In [1]: import numpy as np

In [2]: from numpy import linalg as LA

In [3]: np.set_printoptions(precision=3, suppress=True, linewidth=120, floatmode="fixed")

In [4]: X = np.loadtxt("run18.csv", delimiter=",")

In [5]: X
Out[5]: 
array([[ 2.359,  1.914,  0.495, -0.152, -1.301,  0.445, -1.305, -0.927],
       [ 0.489,  0.659, -1.213,  0.210,  2.093,  0.257, -1.060,  1.373],
       [ 2.248,  1.189,  1.357, -1.026, -0.657, -2.750,  1.026,  0.877],
       [ 1.470, -1.825,  0.293,  1.274, -1.119,  0.310, -0.177,  1.600],
       [-0.612, -0.447,  0.289,  0.709, -0.456, -2.586, -2.685, -0.310],
       [-1.158,  1.382,  1.748,  1.469, -0.279,  1.341, -0.409,  2.905],
       [-0.857, -1.097,  1.700, -2.530,  0.527,  0.224, -1.055,  0.770]])

In [6]: u, g = X[0], X[5]

In [7]: round(float(u @ g), 3)
Out[7]: -0.644

In [8]: pr = (u @ g) / (u @ u) * u

In [9]: np.round(LA.norm(u + g) ** 2 + LA.norm(u - g) ** 2, 3)
Out[9]: np.float64(65.792)

In [10]: g - pr
Out[10]: array([-1.049,  1.470,  1.771,  1.462, -0.339,  1.362, -0.469,  2.862])

In [11]: LA.matrix_rank(np.outer(u, g))
Out[11]: np.int64(1)

In [12]: np.round((g - pr) @ u, 3)
Out[12]: np.float64(0.0)

In [13]: J = np.load("block2.npy")

In [14]: J
Out[14]: 
array([[5, 0, 5, 5, 5],
       [5, 5, 1, 4, 1],
       [0, 1, 0, 1, 4],
       [5, 5, 3, 1, 3],
       [5, 3, 2, 3, 5]])

In [15]: rng = np.random.default_rng(1971)

In [16]: labels = rng.permutation(5)

In [17]: out = J[:, labels] * rng.choice([-1, 1], 5)

In [18]: out
Out[18]: 
array([[-5,  5,  5,  0,  5],
       [-4,  1,  5,  5,  1],
       [-1,  4,  0,  1,  0],
       [-1,  3,  5,  5,  3],
       [-3,  5,  5,  3,  2]])

In [19]: Uu, _, Vh = LA.svd(J.T @ out)

In [20]: np.round(Uu @ Vh, 3) + 0
Out[20]: 
array([[ 0.000,  0.000,  1.000,  0.000,  0.000],
       [ 0.000,  0.000,  0.000,  1.000,  0.000],
       [ 0.000,  0.000,  0.000,  0.000,  1.000],
       [-1.000,  0.000,  0.000,  0.000,  0.000],
       [ 0.000,  1.000,  0.000,  0.000,  0.000]])

In [21]: def softmax(z):
    ...:     e = np.exp(z - z.max(axis=-1, keepdims=True))
    ...:     return e / e.sum(axis=-1, keepdims=True)
    ...: 

In [22]: np.round(softmax(10 * out[0]), 3) + 0
Out[22]: array([0.000, 0.333, 0.333, 0.000, 0.333])

In [23]: att = out @ out.T / np.sqrt(5)

In [24]: np.round(softmax(att + np.triu(np.full(att.shape, -np.inf), 1)), 3) + 0
Out[24]: 
array([[1.000, 0.000, 0.000, 0.000, 0.000],
       [0.003, 0.997, 0.000, 0.000, 0.000],
       [0.954, 0.004, 0.042, 0.000, 0.000],
       [0.017, 0.017, 0.000, 0.966, 0.000],
       [0.788, 0.001, 0.000, 0.006, 0.206]])

In [25]: softmax(att).round(6).argmax(axis=1)
Out[25]: array([0, 1, 4, 3, 0])
